% python3 -q
>>> import numpy as np
>>> import numpy.linalg as la
>>> np.set_printoptions(precision=2, suppress=True, linewidth=160)
>>> rng = np.random.default_rng(55)
>>> m1 = np.eye(11, dtype=int)[rng.permutation(11)] * np.array([0, 1, 1, 1, 0, 2, 1, 1, 1, 2, 2])
>>> print(m1)
[[0 0 1 0 0 0 0 0 0 0 0]
 [0 1 0 0 0 0 0 0 0 0 0]
 [0 0 0 0 0 0 0 1 0 0 0]
 [0 0 0 0 0 0 0 0 0 0 0]
 [0 0 0 0 0 0 0 0 1 0 0]
 [0 0 0 0 0 0 0 0 0 0 0]
 [0 0 0 1 0 0 0 0 0 0 0]
 [0 0 0 0 0 0 1 0 0 0 0]
 [0 0 0 0 0 0 0 0 0 2 0]
 [0 0 0 0 0 2 0 0 0 0 0]
 [0 0 0 0 0 0 0 0 0 0 2]]
>>> # splits into 4 blocks
>>> print([round(float(x), 2) for x in la.svd(m1, compute_uv=False)[:3]])
[2.0, 2.0, 2.0]
>>> W0 = np.loadtxt("a.csv", delimiter=",")
>>> print(W0)
[[ 0. -2. -1.  1.  1.  0.  3.  3. -3. -1. -3.]
 [ 0.  0. -1.  0.  1. -1.  3. -1. -2.  0.  2.]
 [ 0.  0.  0.  1. -2.  3. -3.  2.  2. -2.  3.]
 [ 0.  0.  0.  0.  3.  0.  3.  0.  2. -2.  0.]
 [ 0.  0.  0.  0.  0.  1.  3.  0.  3.  1.  0.]
 [ 0.  0.  0.  0.  0.  0. -2.  2.  1.  1.  0.]
 [ 0.  0.  0.  0.  0.  0.  0.  0.  2.  1. -1.]
 [ 0.  0.  0.  0.  0.  0.  0.  0.  1.  0.  2.]
 [ 0.  0.  0.  0.  0.  0.  0.  0.  0.  3. -1.]
 [ 0.  0.  0.  0.  0.  0.  0.  0.  0.  0. -1.]
 [ 0.  0.  0.  0.  0.  0.  0.  0.  0.  0.  0.]]
>>> th = np.radians(180)
>>> R = np.eye(11)
>>> R[4, 4] = R[7, 7] = np.cos(th)
>>> R[4, 7], R[7, 4] = -np.sin(th), np.sin(th)
>>> print(R.round(2) + 0)
[[ 1.  0.  0.  0.  0.  0.  0.  0.  0.  0.  0.]
 [ 0.  1.  0.  0.  0.  0.  0.  0.  0.  0.  0.]
 [ 0.  0.  1.  0.  0.  0.  0.  0.  0.  0.  0.]
 [ 0.  0.  0.  1.  0.  0.  0.  0.  0.  0.  0.]
 [ 0.  0.  0.  0. -1.  0.  0.  0.  0.  0.  0.]
 [ 0.  0.  0.  0.  0.  1.  0.  0.  0.  0.  0.]
 [ 0.  0.  0.  0.  0.  0.  1.  0.  0.  0.  0.]
 [ 0.  0.  0.  0.  0.  0.  0. -1.  0.  0.  0.]
 [ 0.  0.  0.  0.  0.  0.  0.  0.  1.  0.  0.]
 [ 0.  0.  0.  0.  0.  0.  0.  0.  0.  1.  0.]
 [ 0.  0.  0.  0.  0.  0.  0.  0.  0.  0.  1.]]
>>> B = W0 @ R.T
>>> print(np.allclose(la.norm(W0, axis=1), la.norm(B, axis=1)))
True
>>> rk = la.matrix_rank(W0)
>>> print(rk)
9
>>> ns = la.svd(W0)[2][rk:].T
>>> print(ns.shape)
(11, 2)
>>> print([int(la.matrix_rank(W0[:, :j + 1])) for j in range(11)])
[0, 1, 2, 3, 4, 5, 6, 6, 7, 8, 9]
>>> print(la.matrix_rank(W0.T @ W0), la.matrix_rank(W0 @ W0.T))
9 9
>>> C2 = W0.T @ W0
>>> print(np.diag(C2))
[ 0.  4.  2.  2. 15. 11. 49. 18. 36. 21. 29.]
>>> print(C2)
[[  0.   0.   0.   0.   0.   0.   0.   0.   0.   0.   0.]
 [  0.   4.   2.  -2.  -2.   0.  -6.  -6.   6.   2.   6.]
 [  0.   2.   2.  -1.  -2.   1.  -6.  -2.   5.   1.   1.]
 [  0.  -2.  -1.   2.  -1.   3.   0.   5.  -1.  -3.   0.]
 [  0.  -2.  -2.  -1.  15.  -7.  21.  -2.  -3.  -3.  -7.]
 [  0.   0.   1.   3.  -7.  11.  -9.   7.  11.  -5.   7.]
 [  0.  -6.  -6.   0.  21.  -9.  49.  -4.  -8.  -2. -12.]
 [  0.  -6.  -2.   5.  -2.   7.  -4.  18.  -1.  -5.  -5.]
 [  0.   6.   5.  -1.  -3.  11.  -8.  -1.  36.   1.  11.]
 [  0.   2.   1.  -3.  -3.  -5.  -2.  -5.   1.  21.  -7.]
 [  0.   6.   1.   0.  -7.   7. -12.  -5.  11.  -7.  29.]]
>>> print((W0 @ W0.T).shape)
(11, 11)
>>> print(np.round(la.eigvalsh(C2)[::-1], 2) + 0)
[75.36 38.23 31.08 25.7  10.35  5.07  0.8   0.24  0.17  0.    0.  ]
>>> print(np.trace(C2), (W0 ** 2).sum())
187.0 187.0
>>> X = np.load("block1.npy")
>>> print(X)
[[0. 0. 0. 0. 1. 1. 0. 2. 2. 2. 1. 3.]
 [0. 0. 0. 0. 2. 1. 0. 0. 0. 0. 1. 2.]
 [0. 0. 0. 0. 3. 2. 0. 2. 0. 3. 2. 3.]
 [0. 0. 0. 0. 0. 3. 0. 2. 3. 0. 0. 0.]
 [1. 2. 3. 0. 0. 0. 0. 0. 0. 0. 0. 0.]
 [1. 1. 2. 3. 0. 0. 0. 0. 0. 0. 0. 0.]
 [0. 0. 0. 0. 0. 0. 0. 0. 0. 0. 0. 0.]
 [2. 0. 2. 2. 0. 0. 0. 0. 0. 0. 0. 0.]
 [2. 0. 0. 3. 0. 0. 0. 0. 0. 0. 0. 0.]
 [2. 0. 3. 0. 0. 0. 0. 0. 0. 0. 0. 0.]
 [1. 1. 2. 0. 0. 0. 0. 0. 0. 0. 0. 0.]
 [3. 2. 3. 0. 0. 0. 0. 0. 0. 0. 0. 0.]]
>>> rk = la.matrix_rank(X)
>>> print(rk)
8
>>> ns = la.svd(X)[2][rk:].T
>>> print(np.allclose(X @ ns, 0))
True
>>> print([int(la.matrix_rank(X[:i])) for i in range(1, len(X) + 1)])
[1, 2, 3, 4, 5, 6, 6, 7, 8, 8, 8, 8]
>>> print([int(la.matrix_rank(np.delete(X, i, axis=0))) for i in range(12)])
[7, 7, 7, 7, 8, 8, 8, 8, 8, 8, 8, 8]
>>> print(la.matrix_rank(X.T @ X), la.matrix_rank(X @ X.T))
8 8
>>> print(ns.shape)
(12, 4)
>>> evals, vecs = la.eigh(X)
>>> print(np.round(la.eigvalsh(X @ X), 2) + 0)
[ 0.    0.    0.    0.    2.3   2.3   3.9   3.9  18.53 18.53 70.26 70.26]
>>> print(np.round(vecs @ np.diag(evals) @ vecs.T, 2) + 0)
[[0. 0. 0. 0. 1. 1. 0. 2. 2. 2. 1. 3.]
 [0. 0. 0. 0. 2. 1. 0. 0. 0. 0. 1. 2.]
 [0. 0. 0. 0. 3. 2. 0. 2. 0. 3. 2. 3.]
 [0. 0. 0. 0. 0. 3. 0. 2. 3. 0. 0. 0.]
 [1. 2. 3. 0. 0. 0. 0. 0. 0. 0. 0. 0.]
 [1. 1. 2. 3. 0. 0. 0. 0. 0. 0. 0. 0.]
 [0. 0. 0. 0. 0. 0. 0. 0. 0. 0. 0. 0.]
 [2. 0. 2. 2. 0. 0. 0. 0. 0. 0. 0. 0.]
 [2. 0. 0. 3. 0. 0. 0. 0. 0. 0. 0. 0.]
 [2. 0. 3. 0. 0. 0. 0. 0. 0. 0. 0. 0.]
 [1. 1. 2. 0. 0. 0. 0. 0. 0. 0. 0. 0.]
 [3. 2. 3. 0. 0. 0. 0. 0. 0. 0. 0. 0.]]
>>> print((evals > 1e-8).sum(), (evals < -1e-8).sum())
4 4
>>> print(np.abs(vecs[:, -1]))
[0.39 0.21 0.5  0.22 0.28 0.27 0.   0.27 0.17 0.27 0.19 0.37]
>>> print(np.round(vecs.T @ X @ vecs, 2) + 0)
[[-8.38  0.    0.    0.    0.    0.    0.    0.    0.    0.    0.    0.  ]
 [ 0.   -4.3   0.    0.    0.    0.    0.    0.    0.    0.    0.    0.  ]
 [ 0.    0.   -1.98  0.    0.    0.    0.    0.    0.    0.    0.    0.  ]
 [ 0.    0.    0.   -1.52  0.    0.    0.    0.    0.    0.    0.    0.  ]
 [ 0.    0.    0.    0.    0.    0.    0.    0.    0.    0.    0.    0.  ]
 [ 0.    0.    0.    0.    0.    0.    0.    0.    0.    0.    0.    0.  ]
 [ 0.    0.    0.    0.    0.    0.    0.    0.    0.    0.    0.    0.  ]
 [ 0.    0.    0.    0.    0.    0.    0.    0.    0.    0.    0.    0.  ]
 [ 0.    0.    0.    0.    0.    0.    0.    0.    1.52  0.    0.    0.  ]
 [ 0.    0.    0.    0.    0.    0.    0.    0.    0.    1.98  0.    0.  ]
 [ 0.    0.    0.    0.    0.    0.    0.    0.    0.    0.    4.3   0.  ]
 [ 0.    0.    0.    0.    0.    0.    0.    0.    0.    0.    0.    8.38]]
>>> print(np.unique(evals.round(6) + 0, return_counts=True)[1])
[1 1 1 1 4 1 1 1 1]
>>> print(la.eigvalsh(X + 3 * np.eye(12)))
[-5.38 -1.3   1.02  1.48  3.    3.    3.    3.    4.52  4.98  7.3  11.38]
>>> K = np.loadtxt("run12.csv", delimiter=",")
>>> print(K)
[[ 0.  1.  0. -5. -2.  2.  1.  5. -4.  5.]
 [ 0.  2.  1. -1. -4. -5.  5. -5.  4. -1.]
 [ 1.  0.  2.  3. -2. -3.  5.  4.  0.  2.]
 [ 0.  0.  0.  1. -5. -1.  1. -4.  1.  2.]
 [ 0.  0.  0. -3.  4. -3.  3.  0. -1. -2.]
 [ 0.  0.  0. -1.  5.  3. -2. -4.  1.  4.]
 [ 0.  0.  0. -3.  1. -3. -2.  0.  3.  3.]
 [ 0.  0.  0.  5.  0. -3. -5. -3. -3. -5.]
 [ 0.  0.  0. -5. -4.  0.  2.  2. -3. -4.]
 [ 0.  0.  0. -1. -1. -3. -5. -5.  3. -4.]]
>>> B = K / la.norm(K, axis=1, keepdims=True)
>>> C2 = B @ B.T
>>> print((np.abs(C2) > 0.9).astype(int))
[[1 0 0 0 0 0 0 0 0 0]
 [0 1 0 0 0 0 0 0 0 0]
 [0 0 1 0 0 0 0 0 0 0]
 [0 0 0 1 0 0 0 0 0 0]
 [0 0 0 0 1 0 0 0 0 0]
 [0 0 0 0 0 1 0 0 0 0]
 [0 0 0 0 0 0 1 0 0 0]
 [0 0 0 0 0 0 0 1 0 0]
 [0 0 0 0 0 0 0 0 1 0]
 [0 0 0 0 0 0 0 0 0 1]]
>>> print(round(float(np.degrees(np.arccos(np.clip(C2[2, 8], -1, 1)))), 2))
87.64
>>> print(np.argwhere(np.triu(np.abs(C2) > 0.95, 1)))
[]
>>> print(C2[2])
[ 0.21  0.28  1.    0.15  0.05 -0.56 -0.11 -0.27  0.04 -0.57]
>>> B = la.inv(K)
>>> print((np.abs(B) > 1e-9).astype(int))
[[1 1 1 1 1 1 1 1 1 1]
 [1 0 0 1 1 1 1 1 1 1]
 [1 1 0 1 1 1 1 1 1 1]
 [0 0 0 1 1 1 1 1 1 1]
 [0 0 0 1 1 1 1 1 1 1]
 [0 0 0 1 1 1 1 1 1 1]
 [0 0 0 1 1 1 1 1 1 1]
 [0 0 0 1 1 1 1 1 1 1]
 [0 0 0 1 1 1 1 1 1 1]
 [0 0 0 1 1 1 1 1 1 1]]
>>> print(np.allclose(B, K.T))
False
>>> print(np.round(K @ B, 2) + 0)
[[1. 0. 0. 0. 0. 0. 0. 0. 0. 0.]
 [0. 1. 0. 0. 0. 0. 0. 0. 0. 0.]
 [0. 0. 1. 0. 0. 0. 0. 0. 0. 0.]
 [0. 0. 0. 1. 0. 0. 0. 0. 0. 0.]
 [0. 0. 0. 0. 1. 0. 0. 0. 0. 0.]
 [0. 0. 0. 0. 0. 1. 0. 0. 0. 0.]
 [0. 0. 0. 0. 0. 0. 1. 0. 0. 0.]
 [0. 0. 0. 0. 0. 0. 0. 1. 0. 0.]
 [0. 0. 0. 0. 0. 0. 0. 0. 1. 0.]
 [0. 0. 0. 0. 0. 0. 0. 0. 0. 1.]]
>>> print(round(float(la.cond(K)), 2))
237.25
>>> print(np.round(la.slogdet(K)[0], 2))
-1.0
>>> print(np.round(la.inv(B), 2) + 0)
[[ 0.  1.  0. -5. -2.  2.  1.  5. -4.  5.]
 [ 0.  2.  1. -1. -4. -5.  5. -5.  4. -1.]
 [ 1.  0.  2.  3. -2. -3.  5.  4.  0.  2.]
 [ 0.  0.  0.  1. -5. -1.  1. -4.  1.  2.]
 [ 0.  0.  0. -3.  4. -3.  3.  0. -1. -2.]
 [ 0.  0.  0. -1.  5.  3. -2. -4.  1.  4.]
 [ 0.  0.  0. -3.  1. -3. -2.  0.  3.  3.]
 [ 0.  0.  0.  5.  0. -3. -5. -3. -3. -5.]
 [ 0.  0.  0. -5. -4.  0.  2.  2. -3. -4.]
 [ 0.  0.  0. -1. -1. -3. -5. -5.  3. -4.]]
>>> print(la.cond(K) > 100)
True
>>> print(np.round(np.abs(la.svd(K)[2][-1]), 2) + 0)
[0.88 0.16 0.45 0.01 0.   0.   0.01 0.   0.01 0.01]
>>> print([round(float(x), 2) for x in la.svd(K, compute_uv=False)[:3]])
[15.73, 13.3, 11.0]
>>> print(la.matrix_rank(K, rtol=0.1))
7
>>> f = np.array([1, 1, -1, 1, -1, -1, -3, 3, 3, 1])
>>> B = K + np.outer(f, np.eye(10)[1])
>>> print(B)
[[ 0.  2.  0. -5. -2.  2.  1.  5. -4.  5.]
 [ 0.  3.  1. -1. -4. -5.  5. -5.  4. -1.]
 [ 1. -1.  2.  3. -2. -3.  5.  4.  0.  2.]
 [ 0.  1.  0.  1. -5. -1.  1. -4.  1.  2.]
 [ 0. -1.  0. -3.  4. -3.  3.  0. -1. -2.]
 [ 0. -1.  0. -1.  5.  3. -2. -4.  1.  4.]
 [ 0. -3.  0. -3.  1. -3. -2.  0.  3.  3.]
 [ 0.  3.  0.  5.  0. -3. -5. -3. -3. -5.]
 [ 0.  3.  0. -5. -4.  0.  2.  2. -3. -4.]
 [ 0.  1.  0. -1. -1. -3. -5. -5.  3. -4.]]
>>> print(la.matrix_rank(la.inv(B) - la.inv(K), tol=1e-8))
1
>>> Uu, s, Vh = la.svd(K)
>>> print(s)
[15.73 13.3  11.    9.48  8.12  5.91  4.38  1.45  1.28  0.07]
>>> B = Uu[:, :9] @ np.diag(s[:9]) @ Vh[:9]
>>> print(round(float(np.abs(K - B).max()), 2))
0.03
>>> print(B.round(2) + 0)
[[-0.02  1.    0.01 -5.   -2.    2.    1.    5.   -4.    5.  ]
 [ 0.01  2.    1.   -1.   -4.   -5.    5.   -5.    4.   -1.  ]
 [ 1.    0.    2.    3.   -2.   -3.    5.    4.    0.    2.  ]
 [-0.01  0.    0.    1.   -5.   -1.    1.   -4.    1.    2.  ]
 [-0.02  0.    0.01 -3.    4.   -3.    3.    0.   -1.   -2.  ]
 [ 0.01  0.   -0.01 -1.    5.    3.   -2.   -4.    1.    4.  ]
 [ 0.03  0.01 -0.01 -3.    1.   -3.   -2.    0.    3.    3.  ]
 [ 0.01  0.   -0.01  5.    0.   -3.   -5.   -3.   -3.   -5.  ]
 [ 0.02  0.   -0.01 -5.   -4.    0.    2.    2.   -3.   -4.  ]
 [-0.03 -0.01  0.02 -1.   -1.   -3.   -5.   -5.    3.   -4.  ]]
>>> print(np.round(la.norm(K - B, 2), 2), round(float(s[9]), 2))
0.07 0.07
>>> print(np.round(la.norm(K - B) / la.norm(K), 2))
0.0
>>> E = np.array([[-3, 3, -1, 1], [0, 6, 0, 2], [-2, 2, 0, 0], [0, 4, 0, 0]])
>>> print((E - E.T) / 2)
[[ 0.   1.5  0.5  0.5]
 [-1.5  0.  -1.  -1. ]
 [-0.5  1.   0.   0. ]
 [-0.5  1.   0.   0. ]]
>>> print(np.sort(np.abs(la.eigvals(E))))
[0.56 1.12 3.56 7.12]
>>> print(round(la.det(E), 2))
16.0
>>> print(la.matrix_power(E, 4))
[[ 139  695   39  195]
 [   0 2224    0  624]
 [  78  390   22  110]
 [   0 1248    0  352]]
>>> print(E @ E)
[[11 11  3  3]
 [ 0 44  0 12]
 [ 6  6  2  2]
 [ 0 24  0  8]]
>>> W = np.array([[2, -3, -2, -2, -2],
...     [2, -1, -1, -1, -2],
...     [1, -1, -3, 2, -2],
...     [-3, 3, -2, 2, -1]])
>>> coef = np.array([2, 3, 0, 3, -2])
>>> hid = np.maximum(E @ W + coef, 0)
>>> print((hid > 0).mean(axis=0))
[0.75 0.75 0.5  0.75 0.  ]
>>> print(la.matrix_rank(hid))
4
>>> print(hid)
[[ 0 13  4  6  0]
 [ 8  3  0  1  0]
 [ 2  7  2  5  0]
 [10  0  0  0  0]]
>>> basis = np.array([[0, 9, 6], [2, 5, 8], [7, 6, 6], [0, 1, 2], [1, 8, 7]])
>>> print((hid @ basis).round(6).argmax(axis=1))
[2 1 2 1]
>>> print(hid @ basis)
[[ 54  95 140]
 [  6  88  74]
 [ 28  70  90]
 [  0  90  60]]
